% python3 -q
>>> import numpy as np
>>> import numpy.linalg as la
>>> np.set_printoptions(precision=2, suppress=True, linewidth=200)
>>> other = np.array([[0]])
>>> Z = np.array([[7, -5], [-3, 0]])
>>> X = np.block([[other, np.array([[5, -2]])], [np.zeros((2, 1)), Z]])
>>> print(X)
[[ 0.  5. -2.]
 [ 0.  7. -5.]
 [ 0. -3.  0.]]
>>> # rank 2
>>> left, sig, Vh = la.svd(X, full_matrices=False)
>>> print(sig)
[10.42  1.88  0.  ]
>>> print(np.round(left.T @ X @ Vh.T, 2) + 0)
[[10.42  0.    0.  ]
 [ 0.    1.88  0.  ]
 [ 0.    0.    0.  ]]
>>> print((sig > 1e-8).sum())
2
>>> print(np.round(left.T @ left, 2) + 0)
[[1. 0. 0.]
 [0. 1. 0.]
 [0. 0. 1.]]
>>> print(np.round(np.sqrt((sig ** 2).sum()), 2), round(la.norm(X), 2))
10.58 10.58
>>> print(np.abs(left[:, 0]).round(6).argmax())
1
>>> print(np.round(Vh @ Vh.T, 2) + 0)
[[1. 0. 0.]
 [0. 1. 0.]
 [0. 0. 1.]]
>>> P = np.triu(np.array([[1, -2, -2], [0, -2, 2], [2, 2, 2]]), 1) + np.eye(3)
>>> other = P @ X @ la.inv(P)
>>> print(round(float(la.det(other)), 2))
0.0
>>> print(np.trace(other), np.trace(X))
7.0 7.0
>>> print(P @ X - X @ P)
[[  0.  -8.   0.]
 [  0.  -6. -14.]
 [  0.   0.   6.]]
>>> m1 = np.array([[0, 0, 0, 1], [0, 0, 1, 0], [0, 1, 0, 0], [1, 0, 0, 0]])
>>> print(np.all(la.eigvalsh(m1) > 0))
False
>>> print([round(float(la.det(m1[:i, :i])), 2) + 0 for i in range(1, 5)])
[0.0, 0.0, 0.0, 1.0]
>>> print(round(la.eigvalsh(m1).min(), 2))
-1.0
>>> left, sig, Vh = la.svd(X)
>>> print(sig)
[10.42  1.88  0.  ]
>>> other = left[:, :2] @ np.diag(sig[:2]) @ Vh[:2]
>>> print(round(np.abs(X - other).max(), 2))
0.0
>>> print(other.round(2) + 0)
[[ 0.  5. -2.]
 [ 0.  7. -5.]
 [ 0. -3.  0.]]
>>> print(round(float(la.norm(X - other, 2)), 2), sig[2])
0.0 0.0
>>> x0 = np.array([-2, -1, 1, -3])
>>> y = m1 @ x0
>>> print(y)
[-3  1 -1 -2]
>>> print(la.solve(m1, y))
[-2. -1.  1. -3.]
>>> print(la.solve(m1, 4 * y))
[ -8.  -4.   4. -12.]
>>> print(np.trace(m1 @ m1 @ m1) // 6)
0
>>> print(m1 @ m1)
[[1 0 0 0]
 [0 1 0 0]
 [0 0 1 0]
 [0 0 0 1]]
>>> low = np.diag(m1.sum(axis=1)) - m1
>>> print(la.matrix_rank(low))
2
>>> print(round(la.det(low[1:, 1:])))
0
>>> print(low)
[[ 1  0  0 -1]
 [ 0  1 -1  0]
 [ 0 -1  1  0]
 [-1  0  0  1]]
>>> M = np.load("case4.npy")
>>> print(M)
[[4. 0.]
 [0. 2.]]
>>> # splits into 2 blocks
>>> other = np.array([[3, 1], [4, 0]])
>>> print(np.einsum("ik,kj->ij", M, other))
[[12.  4.]
 [ 8.  0.]]
>>> print(np.einsum("ij->j", M))
[4. 2.]
